% python3 -q
>>> import numpy as np
>>> np.set_printoptions(precision=2, suppress=True, linewidth=140, legacy="1.25")
>>> W0 = np.load("out9.npy")
>>> W0
array([[ 0.02, -0.05, -0.02, -0.08,  0.02, -0.08, -0.02],
       [-0.05,  0.14,  0.05,  0.24, -0.05,  0.24,  0.05],
       [-0.02,  0.05,  0.02,  0.08, -0.02,  0.08,  0.02],
       [-0.08,  0.24,  0.08,  0.4 , -0.08,  0.4 ,  0.08],
       [ 0.02, -0.05, -0.02, -0.08,  0.02, -0.08, -0.02],
       [-0.08,  0.24,  0.08,  0.4 , -0.08,  0.4 ,  0.08],
       [-0.02,  0.05,  0.02,  0.08, -0.02,  0.08,  0.02]])
>>> # row 4 repeats row 0
>>> w, evecs = np.linalg.eigh(W0)
>>> x0 = np.array([0, 1, 0, 0, 3, 2, 2])
>>> evecs * np.maximum(w, 0) @ evecs.T
array([[ 0.02, -0.05, -0.02, -0.08,  0.02, -0.08, -0.02],
       [-0.05,  0.14,  0.05,  0.24, -0.05,  0.24,  0.05],
       [-0.02,  0.05,  0.02,  0.08, -0.02,  0.08,  0.02],
       [-0.08,  0.24,  0.08,  0.4 , -0.08,  0.4 ,  0.08],
       [ 0.02, -0.05, -0.02, -0.08,  0.02, -0.08, -0.02],
       [-0.08,  0.24,  0.08,  0.4 , -0.08,  0.4 ,  0.08],
       [-0.02,  0.05,  0.02,  0.08, -0.02,  0.08,  0.02]])
>>> round(float(np.abs(W0).sum(axis=1).max()), 2), np.round(np.abs(w).max(), 2)
(1.35, 1.0)
>>> evecs * np.abs(w) @ evecs.T
array([[ 0.02, -0.05, -0.02, -0.08,  0.02, -0.08, -0.02],
       [-0.05,  0.14,  0.05,  0.24, -0.05,  0.24,  0.05],
       [-0.02,  0.05,  0.02,  0.08, -0.02,  0.08,  0.02],
       [-0.08,  0.24,  0.08,  0.4 , -0.08,  0.4 ,  0.08],
       [ 0.02, -0.05, -0.02, -0.08,  0.02, -0.08, -0.02],
       [-0.08,  0.24,  0.08,  0.4 , -0.08,  0.4 ,  0.08],
       [-0.02,  0.05,  0.02,  0.08, -0.02,  0.08,  0.02]])
>>> U, sv, Vt = np.linalg.svd(W0)
>>> np.argmax(sv[:-1] / (sv[1:] + 1e-6)) + 1
1
>>> sv.round(2) + 0
array([1., 0., 0., 0., 0., 0., 0.])
>>> B = U[:, :1] @ np.diag(sv[:1]) @ Vt[:1]
>>> B
array([[ 0.02, -0.05, -0.02, -0.08,  0.02, -0.08, -0.02],
       [-0.05,  0.14,  0.05,  0.24, -0.05,  0.24,  0.05],
       [-0.02,  0.05,  0.02,  0.08, -0.02,  0.08,  0.02],
       [-0.08,  0.24,  0.08,  0.4 , -0.08,  0.4 ,  0.08],
       [ 0.02, -0.05, -0.02, -0.08,  0.02, -0.08, -0.02],
       [-0.08,  0.24,  0.08,  0.4 , -0.08,  0.4 ,  0.08],
       [-0.02,  0.05,  0.02,  0.08, -0.02,  0.08,  0.02]])
>>> np.linalg.matrix_rank(B)
1
>>> np.round(np.linalg.norm(W0 - B) / np.linalg.norm(W0), 2)
0.0
>>> th = np.radians(72)
>>> r_ = np.eye(7)
>>> r_[4, 4] = r_[2, 2] = np.cos(th)
>>> r_[4, 2], r_[2, 4] = -np.sin(th), np.sin(th)
>>> r_
array([[ 1.  ,  0.  ,  0.  ,  0.  ,  0.  ,  0.  ,  0.  ],
       [ 0.  ,  1.  ,  0.  ,  0.  ,  0.  ,  0.  ,  0.  ],
       [ 0.  ,  0.  ,  0.31,  0.  ,  0.95,  0.  ,  0.  ],
       [ 0.  ,  0.  ,  0.  ,  1.  ,  0.  ,  0.  ,  0.  ],
       [ 0.  ,  0.  , -0.95,  0.  ,  0.31,  0.  ,  0.  ],
       [ 0.  ,  0.  ,  0.  ,  0.  ,  0.  ,  1.  ,  0.  ],
       [ 0.  ,  0.  ,  0.  ,  0.  ,  0.  ,  0.  ,  1.  ]])
>>> B = W0 @ r_.T
>>> np.allclose(np.linalg.norm(W0, axis=1), np.linalg.norm(B, axis=1))
True
>>> x0 = np.array([2, 0, 2, -2, 2, -2, -2])
>>> np.eye(7) - W0
array([[ 0.98,  0.05,  0.02,  0.08, -0.02,  0.08,  0.02],
       [ 0.05,  0.86, -0.05, -0.24,  0.05, -0.24, -0.05],
       [ 0.02, -0.05,  0.98, -0.08,  0.02, -0.08, -0.02],
       [ 0.08, -0.24, -0.08,  0.6 ,  0.08, -0.4 , -0.08],
       [-0.02,  0.05,  0.02,  0.08,  0.98,  0.08,  0.02],
       [ 0.08, -0.24, -0.08, -0.4 ,  0.08,  0.6 , -0.08],
       [ 0.02, -0.05, -0.02, -0.08,  0.02, -0.08,  0.98]])
>>> np.linalg.eigvalsh(2 * W0 - np.eye(7))
array([-1., -1., -1., -1., -1., -1.,  1.])
>>> np.round((x0 - W0 @ x0) @ (W0 @ x0), 2)
0.0
>>> U, sv, Vt = np.linalg.svd(W0, full_matrices=False)
>>> np.allclose(U * sv @ Vt, W0)
True
>>> np.round(np.sqrt((sv ** 2).sum()), 2), round(np.linalg.norm(W0), 2)
(1.0, 1.0)
>>> np.round(Vt @ Vt.T, 2) + 0
array([[1., 0., 0., 0., 0., 0., 0.],
       [0., 1., 0., 0., 0., 0., 0.],
       [0., 0., 1., 0., 0., 0., 0.],
       [0., 0., 0., 1., 0., 0., 0.],
       [0., 0., 0., 0., 1., 0., 0.],
       [0., 0., 0., 0., 0., 1., 0.],
       [0., 0., 0., 0., 0., 0., 1.]])
>>> m1 = np.array([[1.0, 0.9, 0.81, 0.73, 0.66, 0.59, 0.53],
...     [0.9, 1.0, 0.9, 0.81, 0.73, 0.66, 0.59],
...     [0.81, 0.9, 1.0, 0.9, 0.81, 0.73, 0.66],
...     [0.73, 0.81, 0.9, 1.0, 0.9, 0.81, 0.73],
...     [0.66, 0.73, 0.81, 0.9, 1.0, 0.9, 0.81],
...     [0.59, 0.66, 0.73, 0.81, 0.9, 1.0, 0.9],
...     [0.53, 0.59, 0.66, 0.73, 0.81, 0.9, 1.0]])
>>> # equal to its transpose
>>> L = np.linalg.cholesky(m1)
>>> L
array([[1.  , 0.  , 0.  , 0.  , 0.  , 0.  , 0.  ],
       [0.9 , 0.44, 0.  , 0.  , 0.  , 0.  , 0.  ],
       [0.81, 0.39, 0.44, 0.  , 0.  , 0.  , 0.  ],
       [0.73, 0.35, 0.39, 0.44, 0.  , 0.  , 0.  ],
       [0.66, 0.31, 0.35, 0.39, 0.44, 0.  , 0.  ],
       [0.59, 0.3 , 0.31, 0.35, 0.39, 0.44, 0.  ],
       [0.53, 0.26, 0.3 , 0.31, 0.35, 0.39, 0.44]])
>>> m1 / np.sqrt(np.outer(np.diag(m1), np.diag(m1)))
array([[1.  , 0.9 , 0.81, 0.73, 0.66, 0.59, 0.53],
       [0.9 , 1.  , 0.9 , 0.81, 0.73, 0.66, 0.59],
       [0.81, 0.9 , 1.  , 0.9 , 0.81, 0.73, 0.66],
       [0.73, 0.81, 0.9 , 1.  , 0.9 , 0.81, 0.73],
       [0.66, 0.73, 0.81, 0.9 , 1.  , 0.9 , 0.81],
       [0.59, 0.66, 0.73, 0.81, 0.9 , 1.  , 0.9 ],
       [0.53, 0.59, 0.66, 0.73, 0.81, 0.9 , 1.  ]])
>>> np.diag(L) ** 2
array([1.  , 0.19, 0.19, 0.19, 0.19, 0.19, 0.19])
>>> np.linalg.norm(m1, axis=1).argmax()
3
>>> round(np.linalg.norm(m1) ** 2 / np.linalg.norm(m1, 2) ** 2, 2)
1.02
>>> np.round(np.linalg.norm(m1[5], 1), 2), np.round(np.linalg.norm(m1[5], np.inf), 2)
(5.59, 1.0)
>>> np.round(np.linalg.norm(m1, "nuc"), 2)
7.0
>>> E = np.load("mat.npy")
>>> E
array([[ 0.19, -0.06, -0.19, -0.19,  0.19,  0.06,  0.19],
       [-0.06,  0.02,  0.06,  0.06, -0.06, -0.02, -0.06],
       [-0.19,  0.06,  0.19,  0.19, -0.19, -0.06, -0.19],
       [-0.19,  0.06,  0.19,  0.19, -0.19, -0.06, -0.19],
       [ 0.19, -0.06, -0.19, -0.19,  0.19,  0.06,  0.19],
       [ 0.06, -0.02, -0.06, -0.06,  0.06,  0.02,  0.06],
       [ 0.19, -0.06, -0.19, -0.19,  0.19,  0.06,  0.19]])
>>> # row 3 repeats row 2
>>> rk = np.linalg.matrix_rank(E)
>>> rk
1
>>> null = np.linalg.svd(E)[2][rk:].T
>>> [int(np.linalg.matrix_rank(np.delete(E, i, axis=0))) for i in range(7)]
[1, 1, 1, 1, 1, 1, 1]
>>> null.shape
(7, 6)
>>> null @ null.T
array([[ 0.81,  0.06,  0.19,  0.19, -0.19, -0.06, -0.19],
       [ 0.06,  0.98, -0.06, -0.06,  0.06,  0.02,  0.06],
       [ 0.19, -0.06,  0.81, -0.19,  0.19,  0.06,  0.19],
       [ 0.19, -0.06, -0.19,  0.81,  0.19,  0.06,  0.19],
       [-0.19,  0.06,  0.19,  0.19,  0.81, -0.06, -0.19],
       [-0.06,  0.02,  0.06,  0.06, -0.06,  0.98, -0.06],
       [-0.19,  0.06,  0.19,  0.19, -0.19, -0.06,  0.81]])
>>> [int(np.linalg.matrix_rank(E[:i])) for i in range(1, len(E) + 1)]
[1, 1, 1, 1, 1, 1, 1]
